$ ipython --no-banner

In [1]: import numpy as np

In [2]: import numpy.linalg as la

In [3]: np.set_printoptions(precision=2, suppress=True, linewidth=160)

In [4]: rnd = lambda a: np.round(a, 2) + 0

In [5]: rng = np.random.default_rng(4239)

In [6]: arr = np.eye(7, dtype=int)[rng.permutation(7)]

In [7]: arr
Out[7]: 
array([[0, 0, 0, 0, 1, 0, 0],
       [1, 0, 0, 0, 0, 0, 0],
       [0, 0, 0, 0, 0, 0, 1],
       [0, 0, 0, 1, 0, 0, 0],
       [0, 0, 0, 0, 0, 1, 0],
       [0, 1, 0, 0, 0, 0, 0],
       [0, 0, 1, 0, 0, 0, 0]])

In [8]: Y = la.inv(arr)

In [9]: rnd(la.det(arr) * Y)
Out[9]: 
array([[0., 1., 0., 0., 0., 0., 0.],
       [0., 0., 0., 0., 0., 1., 0.],
       [0., 0., 0., 0., 0., 0., 1.],
       [0., 0., 0., 1., 0., 0., 0.],
       [1., 0., 0., 0., 0., 0., 0.],
       [0., 0., 0., 0., 1., 0., 0.],
       [0., 0., 1., 0., 0., 0., 0.]])

In [10]: rnd(la.slogdet(arr)[0])
Out[10]: np.float64(1.0)

In [11]: np.allclose(Y, arr.T)
Out[11]: True

In [12]: rnd(la.det(arr) * la.det(Y))
Out[12]: np.float64(1.0)

In [13]: Y
Out[13]: 
array([[0., 1., 0., 0., 0., 0., 0.],
       [0., 0., 0., 0., 0., 1., 0.],
       [0., 0., 0., 0., 0., 0., 1.],
       [0., 0., 0., 1., 0., 0., 0.],
       [1., 0., 0., 0., 0., 0., 0.],
       [0., 0., 0., 0., 1., 0., 0.],
       [0., 0., 1., 0., 0., 0., 0.]])

In [14]: rnd(la.cond(arr))
Out[14]: np.float64(1.0)

In [15]: arr @ np.ones(7)
Out[15]: array([1., 1., 1., 1., 1., 1., 1.])

In [16]: la.matrix_power(arr, 100)
Out[16]: 
array([[1, 0, 0, 0, 0, 0, 0],
       [0, 1, 0, 0, 0, 0, 0],
       [0, 0, 1, 0, 0, 0, 0],
       [0, 0, 0, 1, 0, 0, 0],
       [0, 0, 0, 0, 1, 0, 0],
       [0, 0, 0, 0, 0, 1, 0],
       [0, 0, 0, 0, 0, 0, 1]])

In [17]: pr = np.eye(7)[2]

In [18]: for _ in range(4):
    ...:     pr = pr @ arr
    ...:     print(pr.round(2))
    ...: 
[0. 0. 0. 0. 0. 0. 1.]
[0. 0. 1. 0. 0. 0. 0.]
[0. 0. 0. 0. 0. 0. 1.]
[0. 0. 1. 0. 0. 0. 0.]

In [19]: u = np.array([2, -6, -4, -7, -8, 2, 9])

In [20]: Y = arr + np.outer(u, np.eye(7)[5])

In [21]: la.matrix_rank(la.inv(Y) - la.inv(arr), tol=1e-8)
Out[21]: np.int64(1)

In [22]: Y
Out[22]: 
array([[ 0.,  0.,  0.,  0.,  1.,  2.,  0.],
       [ 1.,  0.,  0.,  0.,  0., -6.,  0.],
       [ 0.,  0.,  0.,  0.,  0., -4.,  1.],
       [ 0.,  0.,  0.,  1.,  0., -7.,  0.],
       [ 0.,  0.,  0.,  0.,  0., -7.,  0.],
       [ 0.,  1.,  0.,  0.,  0.,  2.,  0.],
       [ 0.,  0.,  1.,  0.,  0.,  9.,  0.]])

In [23]: arr @ arr
Out[23]: 
array([[0, 0, 0, 0, 0, 1, 0],
       [0, 0, 0, 0, 1, 0, 0],
       [0, 0, 1, 0, 0, 0, 0],
       [0, 0, 0, 1, 0, 0, 0],
       [0, 1, 0, 0, 0, 0, 0],
       [1, 0, 0, 0, 0, 0, 0],
       [0, 0, 0, 0, 0, 0, 1]])

In [24]: rnd(la.det(arr))
Out[24]: np.float64(1.0)

In [25]: np.flatnonzero(la.matrix_power((arr != 0) + (arr.T != 0) + np.eye(7), 7)[4])
Out[25]: array([0, 1, 4, 5])

In [26]: rnd(np.sort(la.eigvals(arr).real))
Out[26]: array([-1., -1.,  0.,  0.,  1.,  1.,  1.])

In [27]: A = np.array([[2, 0, 1, 2, 0, 2, 2, 0],
    ...:     [2, 0, 2, 0, 0, 1, 1, 2],
    ...:     [2, 1, 0, 0, 0, 0, 2, 2],
    ...:     [2, 0, 1, 2, 1, 0, 1, 2],
    ...:     [1, 0, 1, 0, 2, 1, 1, 2],
    ...:     [2, 1, 1, 0, 1, 0, 1, 2]])

In [28]: A[-1] = A[0] + 3 * A[1]

In [29]: A
Out[29]: 
array([[2, 0, 1, 2, 0, 2, 2, 0],
       [2, 0, 2, 0, 0, 1, 1, 2],
       [2, 1, 0, 0, 0, 0, 2, 2],
       [2, 0, 1, 2, 1, 0, 1, 2],
       [1, 0, 1, 0, 2, 1, 1, 2],
       [8, 0, 7, 2, 0, 5, 5, 6]])

In [30]: la.matrix_rank(A, rtol=0.1)
Out[30]: np.int64(4)

In [31]: [round(float(x), 2) for x in la.svd(A, compute_uv=False)[:3]]
Out[31]: [15.86, 2.96, 2.59]

In [32]: np.argsort(-la.norm(A, axis=0).round(6), kind="stable")[:3]
Out[32]: array([0, 2, 7])

In [33]: vec = np.array([0, 2, 0, 1, 1, 3, 2])

In [34]: rnd(la.norm(vec)), rnd(la.norm(arr @ vec))
Out[34]: (np.float64(4.36), np.float64(4.36))

In [35]: arr.T @ (arr @ vec)
Out[35]: array([0, 2, 0, 1, 1, 3, 2])

In [36]: 7 - la.matrix_rank(arr - np.eye(7), tol=1e-8)
Out[36]: np.int64(3)

In [37]: rnd(np.abs(la.eigvals(arr)))
Out[37]: array([1., 1., 1., 1., 1., 1., 1.])

In [38]: gram = A.T @ A

In [39]: np.diag(gram)
Out[39]: array([81,  1, 56, 12,  5, 31, 36, 52])

In [40]: rnd(la.eigvalsh(gram)[::-1])
Out[40]: array([251.49,   8.79,   6.73,   4.57,   2.43,   0.  ,   0.  ,   0.  ])

In [41]: np.allclose(gram, gram.T)
Out[41]: True

In [42]: np.trace(gram), (A ** 2).sum()
Out[42]: (np.int64(274), np.int64(274))

In [43]: rank = la.matrix_rank(A)

In [44]: rank
Out[44]: np.int64(5)

In [45]: ns = la.svd(A)[2][rank:].T

In [46]: [int(la.matrix_rank(A[:, :j + 1])) for j in range(8)]
Out[46]: [1, 2, 3, 3, 4, 5, 5, 5]

In [47]: [int(la.matrix_rank(A[:i])) for i in range(1, len(A) + 1)]
Out[47]: [1, 2, 3, 4, 5, 5]

In [48]: la.matrix_rank(A.T @ A), la.matrix_rank(A @ A.T)
Out[48]: (np.int64(5), np.int64(5))

In [49]: mat = np.load("m.npy")

In [50]: mat
Out[50]: 
array([[-1.,  0.,  3., -3.],
       [ 0., -2.,  0.,  0.],
       [ 3.,  0.,  7., -9.],
       [-3.,  0., -9.,  7.]])

In [51]: rnd(la.eigvalsh(mat).min())
Out[51]: np.float64(-2.0)

In [52]: np.all(la.eigvalsh(mat) > 0)
Out[52]: np.False_

In [53]: [round(float(la.det(mat[:i, :i])), 2) + 0 for i in range(1, 5)]
Out[53]: [-1.0, 2.0, 32.0, -136.0]

In [54]: Y = la.inv(mat)

In [55]: np.allclose(Y, mat.T)
Out[55]: False

In [56]: rnd(la.inv(Y))
Out[56]: 
array([[-1.,  0.,  3., -3.],
       [ 0., -2.,  0.,  0.],
       [ 3.,  0.,  7., -9.],
       [-3.,  0., -9.,  7.]])

In [57]: rnd(la.cond(mat))
Out[57]: np.float64(8.5)

In [58]: Y = mat / np.sqrt((mat ** 2).mean(axis=1, keepdims=True))

In [59]: rnd(Y[0])
Out[59]: array([-0.46,  0.  ,  1.38, -1.38])

In [60]: mat - mat.mean(axis=1, keepdims=True)
Out[60]: 
array([[-0.75,  0.25,  3.25, -2.75],
       [ 0.5 , -1.5 ,  0.5 ,  0.5 ],
       [ 2.75, -0.25,  6.75, -9.25],
       [-1.75,  1.25, -7.75,  8.25]])

In [61]: mat.reshape(2, -1)
Out[61]: 
array([[-1.,  0.,  3., -3.,  0., -2.,  0.,  0.],
       [ 3.,  0.,  7., -9., -3.,  0., -9.,  7.]])

In [62]: mat.ravel(order="F")
Out[62]: array([-1.,  0.,  3., -3.,  0., -2.,  0.,  0.,  3.,  0.,  7., -9., -3.,  0., -9.,  7.])

In [63]: mat.reshape(4, 5)
ValueError: cannot reshape array of size 16 into shape (4,5)


In [64]: t3 = mat.reshape(4, 2, -1)

In [65]: np.einsum("ihd,jhd->hij", t3, t3).shape
Out[65]: (2, 4, 4)

In [66]: t3.shape
Out[66]: (4, 2, 2)

In [67]: t3.sum(axis=1)
Out[67]: 
array([[  2.,  -3.],
       [  0.,  -2.],
       [ 10.,  -9.],
       [-12.,   7.]])

In [68]: data = np.load("layer12.npy")

In [69]: data
Out[69]: 
array([[ -3,  -2,  -1,   0,  -7],
       [  2,  -1,  -3,   0,  -5],
       [ -5,  -1,   2,   0,  -2],
       [  0,   0,   0,   0,   0],
       [  0,   0,   0,   0,   0],
       [  3,   2,  -1,  -1, -10],
       [ -7,  -4,  -5,  -1,   0],
       [  0,   0,   0,   0,   0],
       [ -3,  -2,  -1,   0,  -7],
       [  0,   0,   0,   0,   0],
       [  1,  -4,  -4,   4,   0]])

In [70]: Xs = (data - data.mean(axis=0)) / data.std(axis=0)

In [71]: np.argwhere(np.abs(Xs) > 2)
Out[71]: 
array([[ 5,  4],
       [ 6,  0],
       [10,  3]])

In [72]: coef = la.lstsq(np.delete(Xs, 2, axis=1), Xs[:, 2])[0]

In [73]: rnd(1 - np.var(Xs[:, 2] - np.delete(Xs, 2, axis=1) @ coef))
Out[73]: np.float64(0.9)

In [74]: gram = np.cov(data, rowvar=False)

In [75]: rnd(np.corrcoef(data[:, 1], data[:, 2])[0, 1])
Out[75]: np.float64(0.67)

In [76]: np.median(data, axis=0)
Out[76]: array([ 0., -1., -1.,  0.,  0.])

In [77]: rnd(data.std(axis=0))
Out[77]: array([2.91, 1.73, 1.95, 1.27, 3.56])

In [78]: rnd(np.polyfit(data[:, 1], data[:, 2], 1))
Out[78]: array([ 0.75, -0.36])

In [79]: rnd(la.eigvalsh(gram)[::-1])
Out[79]: array([15.76,  9.48,  5.73,  1.46,  0.05])

In [80]: vec = np.array([2, 3, 2, 2, 3])

In [81]: target = data @ vec

In [82]: rnd(la.lstsq(data, target)[0])
Out[82]: array([2., 3., 2., 2., 3.])

In [83]: la.solve(data, target)
LinAlgError: Last 2 dimensions of the array must be square


In [84]: rnd(la.pinv(data) @ data)
Out[84]: 
array([[1., 0., 0., 0., 0.],
       [0., 1., 0., 0., 0.],
       [0., 0., 1., 0., 0.],
       [0., 0., 0., 1., 0.],
       [0., 0., 0., 0., 1.]])

In [85]: rnd(la.solve(data.T @ data, data.T @ target))
Out[85]: array([2., 3., 2., 2., 3.])

In [86]: target = target + 0.05 * rng.normal(size=11)

In [87]: rnd(target)
Out[87]: array([-35.01, -20.  , -15.01,   0.02,  -0.07, -21.98, -37.97,  -0.04, -34.92,   0.03,  -9.97])

In [88]: coef, *_ = la.lstsq(data, target)

In [89]: rnd(coef)
Out[89]: array([1.99, 3.01, 1.99, 2.01, 3.  ])

In [90]: rnd(la.norm(target - data @ coef))
Out[90]: np.float64(0.11)

In [91]: z = data[:, 3] > np.median(data[:, 3])

In [92]: u = data[z].mean(axis=0) - data[~z].mean(axis=0)

In [93]: rnd((((data - data.mean(axis=0)) @ u > 0) == z).mean())
Out[93]: np.float64(0.45)
